In [1]: import numpy as np

In [2]: np.set_printoptions(suppress=True, linewidth=100)

In [3]: data = np.array([[-0.9, 0.3, -1.3],
   ...:     [-0.2, 0.0, 0.6],
   ...:     [0.9, 1.3, 1.0],
   ...:     [0.0, 1.3, -0.5],
   ...:     [-2.0, 1.7, -0.8],
   ...:     [-0.3, -1.1, -1.4],
   ...:     [0.0, -1.6, -0.9],
   ...:     [-0.3, 0.3, 1.6],
   ...:     [0.2, -1.1, -0.8],
   ...:     [-2.4, -0.8, 0.7],
   ...:     [-0.9, -1.0, -0.7],
   ...:     [-0.7, 0.1, 0.1],
   ...:     [-1.1, -0.2, 0.7],
   ...:     [0.4, -1.2, -0.1],
   ...:     [1.6, -1.3, 0.2]])

In [4]: data[7] *= 10

In [5]: data
Out[5]: 
array([[-0.9,  0.3, -1.3],
       [-0.2,  0. ,  0.6],
       [ 0.9,  1.3,  1. ],
       [ 0. ,  1.3, -0.5],
       [-2. ,  1.7, -0.8],
       [-0.3, -1.1, -1.4],
       [ 0. , -1.6, -0.9],
       [-3. ,  3. , 16. ],
       [ 0.2, -1.1, -0.8],
       [-2.4, -0.8,  0.7],
       [-0.9, -1. , -0.7],
       [-0.7,  0.1,  0.1],
       [-1.1, -0.2,  0.7],
       [ 0.4, -1.2, -0.1],
       [ 1.6, -1.3,  0.2]])

In [6]: np.round(data.mean(axis=0), 2)
Out[6]: array([-0.56, -0.04,  0.85])

In [7]: np.linalg.rank(data)
Traceback (most recent call last):
  Cell In[7], line 1
    np.linalg.rank(data)
AttributeError: module 'numpy.linalg' has no attribute 'rank'


In [8]: np.count_nonzero(data)
Out[8]: np.int64(42)

In [9]: np.round(np.linalg.svd(data, compute_uv=False), 2)
Out[9]: array([16.84,  4.25,  3.75])

In [10]: data[:, 3]
Traceback (most recent call last):
  Cell In[10], line 1
    data[:, 3]
IndexError: index 3 is out of bounds for axis 1 with size 3


In [11]: np.round(np.diff(data, axis=0), 2)
Out[11]: 
array([[  0.7,  -0.3,   1.9],
       [  1.1,   1.3,   0.4],
       [ -0.9,   0. ,  -1.5],
       [ -2. ,   0.4,  -0.3],
       [  1.7,  -2.8,  -0.6],
       [  0.3,  -0.5,   0.5],
       [ -3. ,   4.6,  16.9],
       [  3.2,  -4.1, -16.8],
       [ -2.6,   0.3,   1.5],
       [  1.5,  -0.2,  -1.4],
       [  0.2,   1.1,   0.8],
       [ -0.4,  -0.3,   0.6],
       [  1.5,  -1. ,  -0.8],
       [  1.2,  -0.1,   0.3]])

In [12]: np.round(data.sum(axis=0), 2)
Out[12]: array([-8.4, -0.6, 12.8])

In [13]: np.unravel_index(np.abs(data).argmax(), data.shape)
Out[13]: (np.int64(7), np.int64(2))

In [14]: np.round(data - data[0], 2)
Out[14]: 
array([[ 0. ,  0. ,  0. ],
       [ 0.7, -0.3,  1.9],
       [ 1.8,  1. ,  2.3],
       [ 0.9,  1. ,  0.8],
       [-1.1,  1.4,  0.5],
       [ 0.6, -1.4, -0.1],
       [ 0.9, -1.9,  0.4],
       [-2.1,  2.7, 17.3],
       [ 1.1, -1.4,  0.5],
       [-1.5, -1.1,  2. ],
       [ 0. , -1.3,  0.6],
       [ 0.2, -0.2,  1.4],
       [-0.2, -0.5,  2. ],
       [ 1.3, -1.5,  1.2],
       [ 2.5, -1.6,  1.5]])

In [15]: x = np.array([0, 0, 2])

In [16]: y = data @ x

In [17]: beta, lr = np.zeros(3), 1 / np.linalg.norm(data, 2) ** 2

In [18]: for i in range(150):
    ...:     beta -= lr * data.T @ (data @ beta - y)
    ...:     if i % 50 == 0: print(i, round(np.linalg.norm(data @ beta - y), 2))
    ...: 
0 2.09
50 0.09
100 0.01

In [19]: round(np.linalg.cond(data), 2)
Out[19]: np.float64(4.49)

In [20]: beta.round(2) + 0
Out[20]: array([0., 0., 2.])

In [21]: labels = data[:, 2] > np.median(data[:, 2])

In [22]: r0 = data[labels].mean(axis=0) - data[~labels].mean(axis=0)

In [23]: round(float((((data - data.mean(axis=0)) @ r0 > 0) == labels).mean()), 2)
Out[23]: 0.67

In [24]: r0.round(2)
Out[24]: array([-0.26,  0.64,  3.57])

In [25]: ((data - data.mean(axis=0)) @ r0 > 0).astype(int)
Out[25]: array([0, 0, 1, 0, 0, 0, 0, 1, 0, 0, 0, 0, 0, 0, 0])

In [26]: hat = data @ np.linalg.solve(data.T @ data, data.T)

In [27]: np.linalg.matrix_rank(np.eye(15) - hat)
Out[27]: np.int64(12)

In [28]: np.trace(hat)
Out[28]: np.float64(3.0)

In [29]: O, _ = np.linalg.qr(np.array([[-0.2, 1.4], [1.1, -2.1], [1.0, -0.2], [0.8, 0.1]]))

In [30]: J = O @ O.T

In [31]: J.round(2)
Out[31]: 
array([[ 0.39, -0.41,  0.16,  0.21],
       [-0.41,  0.71,  0.18,  0.07],
       [ 0.16,  0.18,  0.49,  0.44],
       [ 0.21,  0.07,  0.44,  0.41]])

In [32]: U, s, vt = np.linalg.svd(J)

In [33]: s.round(2) + 0
Out[33]: array([1., 1., 0., 0.])

In [34]: Y = U[:, :2] @ np.diag(s[:2]) @ vt[:2]

In [35]: Y.round(2)
Out[35]: 
array([[ 0.39, -0.41,  0.16,  0.21],
       [-0.41,  0.71,  0.18,  0.07],
       [ 0.16,  0.18,  0.49,  0.44],
       [ 0.21,  0.07,  0.44,  0.41]])

In [36]: round(np.linalg.norm(J - Y) / np.linalg.norm(J), 2)
Out[36]: np.float64(0.0)

In [37]: round(float(np.linalg.norm(J - Y, 2)), 2), round(float(s[2]), 2)
Out[37]: (0.0, 0.0)

In [38]: np.round(np.abs(J - Y).max(), 2)
Out[38]: np.float64(0.0)

In [39]: F = np.array([[8.0, 0.0, 6.0], [0.0, 4.0, 0.0], [6.0, 0.0, 13.0]])

In [40]: w, evecs = np.linalg.eigh(F)

In [41]: x = np.array([1, 2, 3])

In [42]: np.round(np.linalg.eigvalsh(F[1:, 1:]), 2)
Out[42]: array([ 4., 13.])

In [43]: np.round(evecs * np.abs(w) @ evecs.T, 2)
Out[43]: 
array([[ 8.,  0.,  6.],
       [ 0.,  4.,  0.],
       [ 6.,  0., 13.]])

In [44]: np.round(evecs * np.maximum(w, 0) @ evecs.T, 2)
Out[44]: 
array([[ 8.,  0.,  6.],
       [ 0.,  4.,  0.],
       [ 6.,  0., 13.]])

In [45]: np.round(evecs * np.sqrt(w) @ evecs.T, 2)
Out[45]: 
array([[2.65, 0.  , 0.98],
       [0.  , 2.  , 0.  ],
       [0.98, 0.  , 3.47]])

In [46]: x @ F @ x
Out[46]: np.float64(177.0)

In [47]: (np.sign(evecs[:, -1].round(6)) == np.sign(evecs[0, -1].round(6))).astype(int)
Out[47]: array([1, 0, 1])
